In [1]: import numpy as np

In [2]: import numpy.linalg as la

In [3]: np.set_printoptions(precision=3, suppress=True, linewidth=140)

In [4]: J = np.load("sample6.npy")

In [5]: J
Out[5]: 
array([[0., 4.],
       [4., 0.]])

In [6]: vals, V = la.eig(J)

In [7]: np.prod(vals)
Out[7]: np.float64(-16.0)

In [8]: np.sort(la.eigvals(la.inv(J)))
Out[8]: array([-0.25,  0.25])

In [9]: vals
Out[9]: array([ 4., -4.])

In [10]: x0 = np.array([1, 1])

In [11]: h1 = np.maximum(J @ x0, 0)

In [12]: J * (h1 > 1e-9)[:, None]
Out[12]: 
array([[0., 4.],
       [4., 0.]])

In [13]: J.T @ h1
Out[13]: array([16., 16.])

In [14]: np.maximum(J @ x0, 0) - np.maximum(-J @ x0, 0)
Out[14]: array([4., 4.])

In [15]: np.round(la.norm(J), 3)
Out[15]: np.float64(5.657)

In [16]: J.shape
Out[16]: (2, 2)

In [17]: la.svd(J, compute_uv=False)
Out[17]: array([4., 4.])

In [18]: np.diff(J, axis=0)
Out[18]: array([[ 4., -4.]])

In [19]: np.zeros(2, 2)
---------------------------------------------------------------------------
TypeError                                 Traceback (most recent call last)
Cell In[19], line 1
----> 1 np.zeros(2, 2)

TypeError: Cannot interpret '2' as a data type

In [20]: W0 = np.load("mat.npy")

In [21]: W0
Out[21]: 
array([[ 0.5  ,  0.   , -0.866],
       [ 0.   ,  1.   ,  0.   ],
       [ 0.866,  0.   ,  0.5  ]])

In [22]: round(float(la.det(W0)), 3)
Out[22]: 1.0

In [23]: np.flatnonzero(la.matrix_power((W0 != 0) + (W0.T != 0) + np.eye(3), 3)[2])
Out[23]: array([0, 2])

In [24]: (W0 != 0).astype(int)
Out[24]: 
array([[1, 0, 1],
       [0, 1, 0],
       [1, 0, 1]])

In [25]: np.sort(la.eigvals(W0).real)
Out[25]: array([0.5, 0.5, 1. ])

In [26]: vals, V = la.eigh(J)

In [27]: np.round(V.T @ J @ V, 3) + 0
Out[27]: 
array([[-4.,  0.],
       [ 0.,  4.]])

In [28]: np.abs(V[:, -1])
Out[28]: array([0.707, 0.707])

In [29]: la.eigvalsh(J + 2 * np.eye(2))
Out[29]: array([-2.,  6.])

In [30]: feats = np.load("run14.npy")

In [31]: feats
Out[31]: 
array([[ 0,  0,  0],
       [ 7,  6, -5],
       [ 4,  5,  0],
       [ 4,  5,  0],
       [ 0,  0,  0],
       [ 2,  0,  1],
       [ 0,  0,  0],
       [ 3,  1, -5],
       [ 0,  0,  0],
       [-2, -5,  1],
       [ 0,  0,  0],
       [ 0,  0,  0],
       [ 3,  1, -5],
       [ 3,  1, -5],
       [ 0,  0,  0],
       [ 0,  0,  0]])

In [32]: labels = feats[:, 2] > np.median(feats[:, 2])

In [33]: r0 = feats[labels].mean(axis=0) - feats[~labels].mean(axis=0)

In [34]: (((feats - feats.mean(axis=0)) @ r0 > 0) == labels).mean()
Out[34]: np.float64(0.5)

In [35]: ((feats - feats.mean(axis=0)) @ r0 > 0).astype(int)
Out[35]: array([1, 0, 0, 0, 1, 1, 1, 0, 1, 1, 1, 1, 0, 0, 1, 1])

In [36]: Y = np.c_[feats[:, :1] @ np.array([[3]]), np.array([1, 0, 0, 2, 0, 2, 2, 1, 0, 2, 1, 1, 2, -1, 0, 1])]

In [37]: Y
Out[37]: 
array([[ 0,  1],
       [21,  0],
       [12,  0],
       [12,  2],
       [ 0,  0],
       [ 6,  2],
       [ 0,  2],
       [ 9,  1],
       [ 0,  0],
       [-6,  2],
       [ 0,  1],
       [ 0,  1],
       [ 9,  2],
       [ 9, -1],
       [ 0,  0],
       [ 0,  1]])

In [38]: la.matrix_rank(np.c_[feats, Y])
Out[38]: np.int64(4)

In [39]: W2 = feats[[6, 13]].astype(float)

In [40]: for _ in range(3):
    ...:     labels = la.norm(feats[:, None] - W2, axis=-1).argmin(axis=1)
    ...:     W2 = np.array([feats[labels == j].mean(axis=0) for j in range(2)])
    ...: 

In [41]: labels
Out[41]: array([0, 1, 0, 0, 0, 0, 0, 1, 0, 0, 0, 0, 1, 1, 0, 0])

In [42]: W2
Out[42]: 
array([[ 0.667,  0.417,  0.167],
       [ 4.   ,  2.25 , -5.   ]])

In [43]: np.bincount(labels)
Out[43]: array([12,  4])

In [44]: W2[1] - W2[0]
Out[44]: array([ 3.333,  1.833, -5.167])

In [45]: F = np.array([[6.0, 0.0, 0.0], [0.0, 6.0, 5.0], [0.0, 5.0, 6.0]])

In [46]: Lm = la.cholesky(F)

In [47]: round(np.prod(np.diag(Lm)) ** 2, 3), round(la.det(F), 3)
Out[47]: (np.float64(66.0), np.float64(66.0))

In [48]: np.diag(Lm) ** 2
Out[48]: array([6.   , 6.   , 1.833])

In [49]: Lm
Out[49]: 
array([[2.449, 0.   , 0.   ],
       [0.   , 2.449, 0.   ],
       [0.   , 2.041, 1.354]])

In [50]: F / np.sqrt(np.outer(np.diag(F), np.diag(F)))
Out[50]: 
array([[1.   , 0.   , 0.   ],
       [0.   , 1.   , 0.833],
       [0.   , 0.833, 1.   ]])

In [51]: Lm @ Lm.T
Out[51]: 
array([[6., 0., 0.],
       [0., 6., 5.],
       [0., 5., 6.]])

In [52]: vals, V = la.eigh(F)

In [53]: x0 = np.array([2, 1, 2])

In [54]: V * np.abs(vals) @ V.T
Out[54]: 
array([[6., 0., 0.],
       [0., 6., 5.],
       [0., 5., 6.]])

In [55]: la.eigvalsh(F[1:, 1:])
Out[55]: array([ 1., 11.])

In [56]: round(la.norm(F), 3)
Out[56]: np.float64(12.57)

In [57]: la.rank(F)
---------------------------------------------------------------------------
AttributeError                            Traceback (most recent call last)
Cell In[57], line 1
----> 1 la.rank(F)

AttributeError: module 'numpy.linalg' has no attribute 'rank'

In [58]: la.svd(F, compute_uv=False)
Out[58]: array([11.,  6.,  1.])

In [59]: np.unravel_index(np.abs(F).argmax(), F.shape)
Out[59]: (np.int64(0), np.int64(0))

In [60]: np.sort(la.eigvals(F).real)
Out[60]: array([ 1.,  6., 11.])

In [61]: F @ F
Out[61]: 
array([[36.,  0.,  0.],
       [ 0., 61., 60.],
       [ 0., 60., 61.]])

In [62]: round(la.det(F), 3)
Out[62]: np.float64(66.0)

In [63]: vals, V = la.eig(F)

In [64]: round(np.prod(vals), 3)
Out[64]: np.float64(66.0)

In [65]: np.sort(la.eigvals(F @ F))
Out[65]: array([  1.,  36., 121.])

In [66]: np.round(F @ V[:, 0] - vals[0] * V[:, 0], 3) + 0
Out[66]: array([0., 0., 0.])

In [67]: vals
Out[67]: array([11.,  1.,  6.])

In [68]: K = np.array([[2, -3, 2], [2, 1, 3], [-2, 0, -2]])

In [69]: Xs = (feats - feats.mean(axis=0)) / feats.std(axis=0)

In [70]: np.argwhere(np.abs(Xs) > 2)
Out[70]: 
array([[1, 0],
       [1, 1],
       [9, 1]])

In [71]: b = la.lstsq(np.delete(Xs, 1, axis=1), Xs[:, 1])[0]

In [72]: np.abs(b).argmax()
Out[72]: np.int64(0)

In [73]: rng = np.random.default_rng(2618)

In [74]: labels = rng.permutation(3)

In [75]: labels
Out[75]: array([2, 0, 1])

In [76]: Y = K[labels][:, labels]

In [77]: np.diag(Y)
Out[77]: array([-2,  2,  1])

In [78]: np.allclose(Y, K)
Out[78]: False

In [79]: np.poly(K)
Out[79]: array([ 1., -1.,  6., -6.])

In [80]: np.kron(np.eye(2, dtype=int), K)
Out[80]: 
array([[ 2, -3,  2,  0,  0,  0],
       [ 2,  1,  3,  0,  0,  0],
       [-2,  0, -2,  0,  0,  0],
       [ 0,  0,  0,  2, -3,  2],
       [ 0,  0,  0,  2,  1,  3],
       [ 0,  0,  0, -2,  0, -2]])

In [81]: np.einsum("ii->", K)
Out[81]: np.int64(1)

In [82]: round(float(la.det(K.T)), 3)
Out[82]: 6.0

In [83]: la.eigvals(K)
Out[83]: array([0.+2.449j, 0.-2.449j, 1.+0.j   ])

In [84]: round(float(la.det(2 * K)), 3), round(la.det(K), 3)
Out[84]: (48.0, np.float64(6.0))
